$ python3 -q
>>> import numpy as np
>>> from numpy import linalg as LA
>>> np.set_printoptions(precision=4, suppress=True, linewidth=140)
>>> mat = np.loadtxt("m.csv", delimiter=",")
>>> mat
array([[1., 0., 0., 0.],
       [0., 0., 0., 1.],
       [0., 0., 1., 0.],
       [0., 1., 0., 0.]])
>>> np.sort(np.abs(LA.eigvals(mat)))[::-1]
array([1., 1., 1., 1.])
>>> mat.sum(axis=1)
array([1., 1., 1., 1.])
>>> p = np.eye(4)[1]
>>> for _ in range(5):
...     p = p @ mat
...     print(p.round(4))
... 
[0. 0. 0. 1.]
[0. 1. 0. 0.]
[0. 0. 0. 1.]
[0. 1. 0. 0.]
[0. 0. 0. 1.]
>>> np.all(LA.eigvalsh(mat) > 0)
np.False_
>>> [round(float(LA.det(mat[:i, :i])), 2) + 0 for i in range(1, 5)]
[1.0, 0.0, 0.0, -1.0]
>>> round(float(LA.eigvalsh(mat).min()), 4)
-1.0
>>> try:
...     LA.cholesky(mat)
... except LA.LinAlgError as e:
...     print(e)
... 
Matrix is not positive definite
>>> vec = np.array([1, 1, 1, 2])
>>> np.sort(np.abs(np.degrees(np.angle(LA.eigvals(mat)))))
array([  0.,   0.,   0., 180.])
>>> LA.inv(mat)
array([[1., 0., 0., 0.],
       [0., 0., 0., 1.],
       [0., 0., 1., 0.],
       [0., 1., 0., 0.]])
>>> mat.T @ (mat @ vec)
array([1., 1., 1., 2.])
>>> out = LA.invert(mat)
Traceback (most recent call last):
  File "<python-input-17>", line 1, in <module>
    out = LA.invert(mat)
          ^^^^^^^^^
AttributeError: module 'numpy.linalg' has no attribute 'invert'
>>> out = LA.inv(mat)
>>> np.allclose(out, mat.T)
True
>>> np.round(LA.det(mat) * LA.det(out), 4)
np.float64(1.0)
>>> np.round(LA.cond(mat), 4)
np.float64(1.0)
>>> ev, V = LA.eigh(mat)
>>> ev
array([-1.,  1.,  1.,  1.])
>>> np.round(V @ np.diag(ev) @ V.T, 4) + 0
array([[1., 0., 0., 0.],
       [0., 0., 0., 1.],
       [0., 0., 1., 0.],
       [0., 1., 0., 0.]])
>>> W0 = np.loadtxt("arr.csv", delimiter=",")
>>> W0
array([[-0.6155, -0.7768,  0.1336],
       [ 0.6155, -0.5795, -0.5342],
       [ 0.4924, -0.2466,  0.8347]])
>>> out = LA.invert(W0)
Traceback (most recent call last):
  File "<python-input-27>", line 1, in <module>
    out = LA.invert(W0)
          ^^^^^^^^^
AttributeError: module 'numpy.linalg' has no attribute 'invert'
>>> out = LA.inv(W0)
>>> np.round(LA.det(W0) * LA.det(out), 4)
np.float64(1.0)
>>> LA.inv(out)
array([[-0.6155, -0.7768,  0.1336],
       [ 0.6155, -0.5795, -0.5342],
       [ 0.4924, -0.2466,  0.8347]])
>>> LA.det(W0) * out
array([[-0.6155,  0.6155,  0.4924],
       [-0.7768, -0.5795, -0.2466],
       [ 0.1336, -0.5342,  0.8347]])
>>> out
array([[-0.6155,  0.6155,  0.4924],
       [-0.7768, -0.5795, -0.2466],
       [ 0.1336, -0.5342,  0.8347]])
>>> vec = np.array([1, -2, -1])
>>> rhs = out @ vec
>>> rhs
array([-2.3387,  0.6288,  0.3673])
>>> LA.solve(out, -3 * rhs)
array([-3.,  6.,  3.])
>>> proj = np.triu(np.array([[-2, -3, 3], [3, 2, 3], [-2, 1, -3]]), 1) + np.eye(3)
>>> out = proj @ W0 @ LA.inv(proj)
>>> round(LA.det(out), 4)
np.float64(1.0)
>>> proj @ W0 - W0 @ proj
array([[-0.3693, -0.8477,  8.2835],
       [ 1.4771,  1.1066,  2.3963],
       [ 0.    ,  1.4771, -0.7373]])
>>> out
array([[ -0.9847,  -2.7323,  15.3914],
       [  2.0926,   4.9584, -19.1829],
       [  0.4924,   1.2305,  -4.3339]])
>>> O, V = LA.qr(W0[:, :2])[0], LA.qr(W0[:, 2:])[0]
>>> s = LA.svd(O.T @ V, compute_uv=False)
>>> round(float(LA.norm(O @ O.T - V @ V.T, 2)), 4)
1.0
>>> np.degrees(np.arccos(s.clip(0, 1)))
array([90.])
>>> (s > 0.9).sum()
np.int64(0)
>>> arr = np.load("w.npy")
>>> arr
array([[ 0.2463,  0.3151, -0.2686, -0.1194],
       [ 0.3151,  0.5476, -0.3301,  0.1988],
       [-0.2686, -0.3301,  0.2941,  0.1628],
       [-0.1194,  0.1988,  0.1628,  0.912 ]])
>>> # symmetric, so the eigenvalues are real
>>> round(LA.norm(arr[3], 1), 4), round(float(LA.norm(arr[3], np.inf)), 4)
(np.float64(1.393), 0.912)
>>> round(arr[3] @ arr[0], 4)
np.float64(-0.1194)
>>> np.round(LA.norm(arr, 1), 4), np.round(LA.norm(arr, np.inf), 4)
(np.float64(1.393), np.float64(1.393))
>>> round(float(LA.norm(arr) ** 2 / LA.norm(arr, 2) ** 2), 4)
2.0
>>> LA.norm(arr, axis=1)
array([0.4963, 0.74  , 0.5423, 0.955 ])
